% ipython --no-banner

In [1]: import numpy as np

In [2]: np.set_printoptions(precision=4, suppress=True, linewidth=100)

In [3]: tidy = lambda a: np.round(a, 4) + 0

In [4]: arr = np.load("out10.npy")

In [5]: print(arr)
[[ -3. -10.   8.  -3.]
 [ -5. -13.  13.  -8.]
 [-13. -36.  34. -19.]
 [ -8. -26.  24. -14.]]

In [6]: np.trace(arr)
Out[6]: np.float64(4.0)

In [7]: tidy(np.linalg.det(arr))
Out[7]: np.float64(0.0)

In [8]: np.allclose(arr, arr.T)
Out[8]: False

In [9]: arr @ arr
Out[9]: 
array([[ -21.,  -50.,   46.,  -21.],
       [ -25.,  -41.,   41.,  -16.],
       [ -71., -132.,  128.,  -53.],
       [ -46.,  -82.,   78.,  -28.]])

In [10]: np.allclose(arr @ arr.T, arr.T @ arr)
Out[10]: False

In [11]: feats = np.load("x.npy")

In [12]: feats
Out[12]: 
array([[ 3, -3, -3, -2],
       [-2,  3, -3, -3],
       [-3, -2,  3, -3],
       [-3, -3, -2,  3]])

In [13]: Uu, s = np.linalg.svd(feats)
---------------------------------------------------------------------------
ValueError                                Traceback (most recent call last)
Cell In[13], line 1
----> 1 Uu, s = np.linalg.svd(feats)

ValueError: too many values to unpack (expected 2)

In [14]: Uu, s, vt = np.linalg.svd(feats, full_matrices=False)

In [15]: tidy(s / s[0])
Out[15]: array([1.   , 1.   , 0.822, 0.822])

In [16]: tidy(s)
Out[16]: array([6.0828, 6.0828, 5.    , 5.    ])

In [17]: tidy(Uu.T @ feats @ vt.T)
Out[17]: 
array([[6.0828, 0.    , 0.    , 0.    ],
       [0.    , 6.0828, 0.    , 0.    ],
       [0.    , 0.    , 5.    , 0.    ],
       [0.    , 0.    , 0.    , 5.    ]])

In [18]: tidy(vt @ vt.T)
Out[18]: 
array([[1., 0., 0., 0.],
       [0., 1., 0., 0.],
       [0., 0., 1., 0.],
       [0., 0., 0., 1.]])

In [19]: tidy(Uu.T @ Uu)
Out[19]: 
array([[1., 0., 0., 0.],
       [0., 1., 0., 0.],
       [0., 0., 1., 0.],
       [0., 0., 0., 1.]])

In [20]: rng = np.random.default_rng(877641)

In [21]: labels = rng.permutation(4)

In [22]: labels
Out[22]: array([1, 2, 0, 3])

In [23]: B = feats[labels][:, labels]

In [24]: B
Out[24]: 
array([[ 3, -3, -2, -3],
       [-2,  3, -3, -3],
       [-3, -3,  3, -2],
       [-3, -2, -3,  3]])

In [25]: print(tidy(np.linalg.det(B)), tidy(np.linalg.det(feats[labels])))
-925.0 -925.0

In [26]: tidy(np.sort(np.abs(np.linalg.eigvals(B))))
Out[26]: array([5.    , 5.    , 6.0828, 6.0828])

In [27]: B = feats + rng.integers(-2, 3, (4, 2)) @ rng.integers(-2, 3, (2, 4))

In [28]: print(B)
[[ 4 -4 -1 -1]
 [-1  6 -3 -6]
 [-6 -7  1  2]
 [-7 -3 -8  3]]

In [29]: np.abs(B - feats).sum(axis=1)
Out[29]: array([ 5,  7, 15, 10])

In [30]: labels = rng.permutation(4)

In [31]: B = feats[:, labels] * rng.choice([-1, 1], 4)

In [32]: B
Out[32]: 
array([[-3,  3,  3, -2],
       [-3, -2, -3, -3],
       [ 3, -3,  2, -3],
       [-2, -3,  3,  3]])

In [33]: Uu, _, vt = np.linalg.svd(feats.T @ B)

In [34]: tidy(np.linalg.lstsq(feats, B)[0])
Out[34]: 
array([[ 0.,  1.,  0.,  0.],
       [ 0.,  0., -1.,  0.],
       [ 1.,  0.,  0.,  0.],
       [ 0.,  0.,  0.,  1.]])

In [35]: tidy(Uu @ vt)
Out[35]: 
array([[ 0.,  1.,  0.,  0.],
       [ 0.,  0., -1.,  0.],
       [ 1.,  0.,  0.,  0.],
       [ 0.,  0.,  0.,  1.]])

In [36]: E = np.diag(np.array([-1, 1, -1])) + 4 * np.eye(3, k=1) + 4 * np.eye(3, k=-1)

In [37]: E
Out[37]: 
array([[-1.,  4.,  0.],
       [ 4.,  1.,  4.],
       [ 0.,  4., -1.]])

In [38]: tidy(np.linalg.det(2 * E)), tidy(np.linalg.det(E))
Out[38]: (np.float64(264.0), np.float64(33.0))

In [39]: np.kron(np.eye(2, dtype=int), E)
Out[39]: 
array([[-1.,  4.,  0., -0.,  0.,  0.],
       [ 4.,  1.,  4.,  0.,  0.,  0.],
       [ 0.,  4., -1.,  0.,  0., -0.],
       [-0.,  0.,  0., -1.,  4.,  0.],
       [ 0.,  0.,  0.,  4.,  1.,  4.],
       [ 0.,  0., -0.,  0.,  4., -1.]])

In [40]: tidy(np.poly(E))
Out[40]: array([  1.,   1., -33., -33.])

In [41]: print(tidy(np.linalg.det(E.T)))
33.0

In [42]: r0 = np.array([0, 0, 1])

In [43]: B = E + np.outer(r0, np.eye(3)[1])

In [44]: np.linalg.matrix_rank(np.linalg.inv(B) - np.linalg.inv(E), tol=1e-8)
Out[44]: np.int64(1)

In [45]: print(tidy(np.linalg.det(B) / np.linalg.det(E)), tidy(1 + np.linalg.solve(E, r0)[1]))
1.1212 1.1212

In [46]: np.linalg.matrix_rank(B - E)
Out[46]: np.int64(1)

In [47]: B
Out[47]: 
array([[-1.,  4.,  0.],
       [ 4.,  1.,  4.],
       [ 0.,  5., -1.]])

In [48]: vals, evecs = np.linalg.eigh(E)

In [49]: x0 = np.array([1, 2, 0])

In [50]: print(tidy(evecs * np.abs(vals) @ evecs.T))
[[3.3723 0.     2.3723]
 [0.     5.7446 0.    ]
 [2.3723 0.     3.3723]]

In [51]: W0 = np.load("layer2.npy")

In [52]: W0
Out[52]: 
array([[ 0,  6,  1],
       [ 0, 12,  0],
       [ 9,  0,  6],
       [ 1,  3,  2],
       [13,  0,  8],
       [ 9,  0,  6],
       [ 0, 15,  0],
       [ 3,  0,  3],
       [ 5,  0,  4],
       [ 0, 15,  0],
       [ 1,  3,  2],
       [13,  0,  8],
       [ 3,  0,  3],
       [ 9,  0,  6],
       [13,  0,  8]])

In [53]: B = np.c_[W0[:, :2] @ np.array([[1, 3], [1, 2]]), np.array([-2, -2, -2, 1, 0, 2, 0, 0, -2, 1, -1, 1, -2, 1, 1])]

In [54]: B
Out[54]: 
array([[ 6, 12, -2],
       [12, 24, -2],
       [ 9, 27, -2],
       [ 4,  9,  1],
       [13, 39,  0],
       [ 9, 27,  2],
       [15, 30,  0],
       [ 3,  9,  0],
       [ 5, 15, -2],
       [15, 30,  1],
       [ 4,  9, -1],
       [13, 39,  1],
       [ 3,  9, -2],
       [ 9, 27,  1],
       [13, 39,  1]])

In [55]: tidy(np.linalg.lstsq(W0, B[:, 0])[0])
Out[55]: array([1., 1., 0.])

In [56]: tidy(np.linalg.norm(np.linalg.qr(W0)[0].T @ B, axis=0) ** 2 / ((B ** 2).sum(axis=0) + 1e-12))
Out[56]: array([1.    , 1.    , 0.1859])

In [57]: tidy(np.linalg.norm(B - W0 @ np.linalg.lstsq(W0, B)[0], axis=0))
Out[57]: array([0.    , 0.    , 4.9421])

In [58]: np.linalg.matrix_rank(np.c_[W0, B])
Out[58]: np.int64(4)

In [59]: W2 = W0[[8, 9]].astype(float)

In [60]: for _ in range(7):
    ...:     labels = np.linalg.norm(W0[:, None] - W2, axis=-1).argmin(axis=1)
    ...:     W2 = np.array([W0[labels == j].mean(axis=0) for j in range(2)])
    ...: 

In [61]: print(labels)
[1 1 0 0 0 0 1 0 0 1 0 0 0 0 0]

In [62]: tidy(W2)
Out[62]: 
array([[ 7.1818,  0.5455,  5.0909],
       [ 0.    , 12.    ,  0.25  ]])

In [63]: print(tidy(W2[1] - W2[0]))
[-7.1818 11.4545 -4.8409]

In [64]: def softmax(z):
    ...:     e = np.exp(z - z.max(axis=-1, keepdims=True))
    ...:     return e / e.sum(axis=-1, keepdims=True)
    ...: 

In [65]: tidy(softmax(W2[1] + 2))
Out[65]: array([0., 1., 0.])

In [66]: tidy(softmax(10 * W2[1]))
Out[66]: array([0., 1., 0.])

In [67]: tidy(softmax(W2[1]))
Out[67]: array([0., 1., 0.])

In [68]: att = W2 @ W2.T / np.sqrt(3)

In [69]: softmax(att).round(6).argmax(axis=1)
Out[69]: array([0, 1])

In [70]: tidy(softmax(att)[1] @ W2)
Out[70]: array([ 0.  , 12.  ,  0.25])

In [71]: mat = (rng.random((9, 9)) < 0.3) + np.eye(9)

In [72]: mat /= mat.sum(axis=1, keepdims=True)

In [73]: tidy(mat)
Out[73]: 
array([[1.    , 0.    , 0.    , 0.    , 0.    , 0.    , 0.    , 0.    , 0.    ],
       [0.    , 0.5   , 0.    , 0.    , 0.    , 0.    , 0.    , 0.5   , 0.    ],
       [0.    , 0.    , 0.5   , 0.    , 0.    , 0.    , 0.25  , 0.25  , 0.    ],
       [0.    , 0.1667, 0.    , 0.1667, 0.    , 0.1667, 0.1667, 0.1667, 0.1667],
       [0.    , 0.    , 0.    , 0.    , 0.5   , 0.    , 0.5   , 0.    , 0.    ],
       [0.    , 0.3333, 0.    , 0.    , 0.    , 0.6667, 0.    , 0.    , 0.    ],
       [0.3333, 0.    , 0.    , 0.3333, 0.    , 0.    , 0.3333, 0.    , 0.    ],
       [0.    , 0.    , 0.2   , 0.2   , 0.2   , 0.    , 0.    , 0.4   , 0.    ],
       [0.    , 0.    , 0.25  , 0.    , 0.25  , 0.    , 0.    , 0.    , 0.5   ]])

In [74]: # row-stochastic, so 1 is an eigenvalue

In [75]: assert mat == mat.T
---------------------------------------------------------------------------
ValueError                                Traceback (most recent call last)
Cell In[75], line 1
----> 1 assert mat == mat.T

ValueError: The truth value of an array with more than one element is ambiguous. Use a.any() or a.all()

In [76]: np.allclose(mat @ mat.T, mat.T @ mat)
Out[76]: False

In [77]: tidy(np.abs(np.linalg.eigvals(mat)).max())
Out[77]: np.float64(1.0)

In [78]: tidy(np.trace(mat))
Out[78]: np.float64(4.5667)

In [79]: tidy((mat + mat.T) / 2)
Out[79]: 
array([[1.    , 0.    , 0.    , 0.    , 0.    , 0.    , 0.1667, 0.    , 0.    ],
       [0.    , 0.5   , 0.    , 0.0833, 0.    , 0.1667, 0.    , 0.25  , 0.    ],
       [0.    , 0.    , 0.5   , 0.    , 0.    , 0.    , 0.125 , 0.225 , 0.125 ],
       [0.    , 0.0833, 0.    , 0.1667, 0.    , 0.0833, 0.25  , 0.1833, 0.0833],
       [0.    , 0.    , 0.    , 0.    , 0.5   , 0.    , 0.25  , 0.1   , 0.125 ],
       [0.    , 0.1667, 0.    , 0.0833, 0.    , 0.6667, 0.    , 0.    , 0.    ],
       [0.1667, 0.    , 0.125 , 0.25  , 0.25  , 0.    , 0.3333, 0.    , 0.    ],
       [0.    , 0.25  , 0.225 , 0.1833, 0.1   , 0.    , 0.    , 0.4   , 0.    ],
       [0.    , 0.    , 0.125 , 0.0833, 0.125 , 0.    , 0.    , 0.    , 0.5   ]])

In [80]: print([round(float(x), 4) for x in np.linalg.svd(W0, compute_uv=False)[:3]])
[33.6568, 25.4511, 2.337]

In [81]: print(tidy(np.linalg.norm(W0, 2) / np.linalg.norm(W0)))
0.7964

In [82]: round(np.log10(np.linalg.cond(W0)))
Out[82]: 1

In [83]: B = mat / np.linalg.norm(mat, axis=1, keepdims=True)

In [84]: C2 = B @ B.T

In [85]: np.argwhere(np.triu(np.abs(C2) > 0.95, 1))
Out[85]: array([], shape=(0, 2), dtype=int64)

In [86]: np.degrees(np.arccos(np.clip(C2[8, 5], -1, 1)))
Out[86]: np.float64(90.0)

In [87]: Uu, s = np.linalg.svd(mat)
---------------------------------------------------------------------------
ValueError                                Traceback (most recent call last)
Cell In[87], line 1
----> 1 Uu, s = np.linalg.svd(mat)

ValueError: too many values to unpack (expected 2)

In [88]: Uu, s, vt = np.linalg.svd(mat, full_matrices=False)

In [89]: np.allclose(Uu * s @ vt, mat)
Out[89]: True

In [90]: tidy(Uu.T @ mat @ vt.T)
Out[90]: 
array([[1.0796, 0.    , 0.    , 0.    , 0.    , 0.    , 0.    , 0.    , 0.    ],
       [0.    , 0.9881, 0.    , 0.    , 0.    , 0.    , 0.    , 0.    , 0.    ],
       [0.    , 0.    , 0.8288, 0.    , 0.    , 0.    , 0.    , 0.    , 0.    ],
       [0.    , 0.    , 0.    , 0.6799, 0.    , 0.    , 0.    , 0.    , 0.    ],
       [0.    , 0.    , 0.    , 0.    , 0.5776, 0.    , 0.    , 0.    , 0.    ],
       [0.    , 0.    , 0.    , 0.    , 0.    , 0.4651, 0.    , 0.    , 0.    ],
       [0.    , 0.    , 0.    , 0.    , 0.    , 0.    , 0.3883, 0.    , 0.    ],
       [0.    , 0.    , 0.    , 0.    , 0.    , 0.    , 0.    , 0.2971, 0.    ],
       [0.    , 0.    , 0.    , 0.    , 0.    , 0.    , 0.    , 0.    , 0.0745]])

In [91]: print(tidy(np.sqrt((s ** 2).sum())), tidy(np.linalg.norm(mat)))
2.0213 2.0213

In [92]: x0 = np.array([-1, -2, 0, 0, -3, -2, 1, 1, 1])

In [93]: rhs = mat @ x0

In [94]: tidy(rhs)
Out[94]: array([-1.    , -0.5   ,  0.5   , -0.1667, -1.    , -2.    ,  0.    , -0.2   , -0.25  ])

In [95]: tidy(np.linalg.solve(mat, rhs + mat[:, 7]))
Out[95]: array([-1., -2.,  0.,  0., -3., -2.,  1.,  2.,  1.])

In [96]: tidy(np.linalg.solve(mat, 3 * rhs))
Out[96]: array([-3., -6.,  0.,  0., -9., -6.,  3.,  3.,  3.])
